>>> import numpy as np
>>> from numpy import linalg as LA
>>> np.set_printoptions(precision=1, suppress=True, linewidth=160, floatmode="fixed")
>>> mat = np.load("mat.npy")
>>> mat
array([[-3, -2, -3,  5],
       [-2,  6, -6, -2],
       [-4, -6, -9, -6],
       [-8,  3, -8,  4],
       [ 3, -3, -8, -4]])
>>> Q, evecs = LA.qr(mat[:, :1])[0], LA.qr(mat[:, 1:])[0]
>>> sigma = LA.svd(Q.T @ evecs, compute_uv=False)
>>> np.degrees(np.arccos(sigma.clip(0, 1)))
array([36.0])
>>> (sigma > 0.9).sum()
np.int64(0)
>>> sigma
array([0.8])
>>> def softmax(z):
...     e = np.exp(z - z.max(axis=-1, keepdims=True))
...     return e / e.sum(axis=-1, keepdims=True)
... 
>>> softmax(mat).sum(axis=1)
array([1.0, 1.0, 1.0, 1.0, 1.0])
>>> np.round(softmax(10 * mat[4]), 1) + 0
array([1.0, 0.0, 0.0, 0.0])
>>> np.round(softmax(mat[4]), 1) + 0
array([1.0, 0.0, 0.0, 0.0])
>>> scores = mat @ mat.T / np.sqrt(4)
>>> np.round(softmax(scores), 1) + 0
array([[0.0, 0.0, 0.0, 1.0, 0.0],
       [0.0, 1.0, 0.0, 0.0, 0.0],
       [0.0, 0.0, 1.0, 0.0, 0.0],
       [0.0, 0.0, 0.0, 1.0, 0.0],
       [0.0, 0.0, 0.9, 0.0, 0.1]])
>>> softmax(scores)[4] @ mat
array([-3.2, -5.6, -8.9, -5.8])
>>> T = np.stack([mat, -3 * mat, mat[::-1]])
>>> (T @ mat.T).shape
(3, 5, 5)
>>> LA.matrix_rank(T.reshape(3, -1))
np.int64(2)
>>> T.sum(axis=0)
array([[  9,   1,  -2, -14],
       [ -4,  -9,   4,   8],
       [  4,   6,   9,   6],
       [ 14,   0,  10, -10],
       [ -9,   4,  13,  13]])
>>> vec = np.array([0, 1, -2, -2])
>>> y = mat @ vec
>>> y
array([-6, 22, 24, 11, 21])
>>> np.round(LA.pinv(mat) @ mat, 1) + 0
array([[1.0, 0.0, 0.0, 0.0],
       [0.0, 1.0, 0.0, 0.0],
       [0.0, 0.0, 1.0, 0.0],
       [0.0, 0.0, 0.0, 1.0]])
>>> np.round(LA.solve(mat.T @ mat, mat.T @ y), 1) + 0
array([ 0.0,  1.0, -2.0, -2.0])
>>> rng = np.random.default_rng(7323)
>>> y = y + 0.1 * rng.normal(size=5)
>>> y
array([-5.9, 21.9, 24.1, 10.9, 21.0])
>>> coef, *_ = LA.lstsq(mat, y)
>>> coef.round()
array([ 0.0,  1.0, -2.0, -2.0])
>>> J = np.load("arr.npy")
>>> J
array([[ -9.9,  18.3,   1.0, -21.5, -10.3],
       [ -9.3,  18.4,   0.9, -20.9, -10.7],
       [ -8.9,  19.2,   0.7, -19.6, -12.1],
       [-10.0,  19.9,  -1.5, -19.0, -10.9],
       [ -9.6,  19.0,  -0.4, -19.4, -11.0],
       [-12.3,  18.9,  -0.1, -20.5, -10.3],
       [-10.1,  19.3,   0.4, -21.0,  -8.9],
       [ -9.4,  19.0,   0.9, -22.0,  -9.8],
       [-10.0,  18.2,  -0.7, -21.3, -10.1],
       [-10.2,  20.9,   2.7, -20.0,  -8.9],
       [-10.2,  18.8,  -2.0, -21.0, -10.1],
       [-10.9,  20.2,   0.0, -20.0,  -8.5],
       [-11.4,  18.4,   1.3, -19.1, -10.0],
       [-11.6,  21.9,   1.3, -20.1, -11.2],
       [ -9.9,  19.8,  -2.0, -20.6, -11.2],
       [ -9.8,  20.4,  -1.2, -19.6,  -9.6],
       [-10.3,  19.5,   0.4, -18.7, -10.3],
       [ -9.5,  19.7,  -0.2, -19.0, -10.7],
       [-10.4,  20.2,  -1.1, -21.0, -10.7],
       [-10.0,  21.5,  -1.0, -20.6, -10.7],
       [ -9.9,  21.5,  -0.9, -18.8, -11.6],
       [-11.0,  18.9,  -1.7, -20.0,  -9.4],
       [ -9.7,  18.3,   1.5, -19.1, -11.5],
       [ -9.4,  20.5,  -1.8, -19.3, -10.4],
       [-10.5,  20.1,  -0.3, -21.5, -10.1],
       [-11.8,  20.9,   0.0, -21.0, -10.7],
       [ -9.7,  21.1,  -0.4, -20.1, -10.8]])
>>> other = np.c_[J[:, :1] @ np.array([[-2]]), np.array([0, 3, 3, 5, -2, -2, -4, -3, 0, 5, -1, -4, -4, -4, -1, 4, -4, 2, -4, 2, 5, 1, 5, 3, 1, 2, -5])]
>>> other
array([[19.8,  0.0],
       [18.6,  3.0],
       [17.8,  3.0],
       [20.0,  5.0],
       [19.2, -2.0],
       [24.6, -2.0],
       [20.2, -4.0],
       [18.8, -3.0],
       [20.0,  0.0],
       [20.4,  5.0],
       [20.4, -1.0],
       [21.8, -4.0],
       [22.8, -4.0],
       [23.2, -4.0],
       [19.8, -1.0],
       [19.6,  4.0],
       [20.6, -4.0],
       [19.0,  2.0],
       [20.8, -4.0],
       [20.0,  2.0],
       [19.8,  5.0],
       [22.0,  1.0],
       [19.4,  5.0],
       [18.8,  3.0],
       [21.0,  1.0],
       [23.6,  2.0],
       [19.4, -5.0]])
>>> LA.norm(LA.qr(J)[0].T @ other, axis=0) ** 2 / ((other ** 2).sum(axis=0) + 1e-12)
array([1.0, 0.2])
>>> np.round(LA.lstsq(J, other[:, 0])[0], 1) + 0
array([-2.0,  0.0,  0.0,  0.0,  0.0])
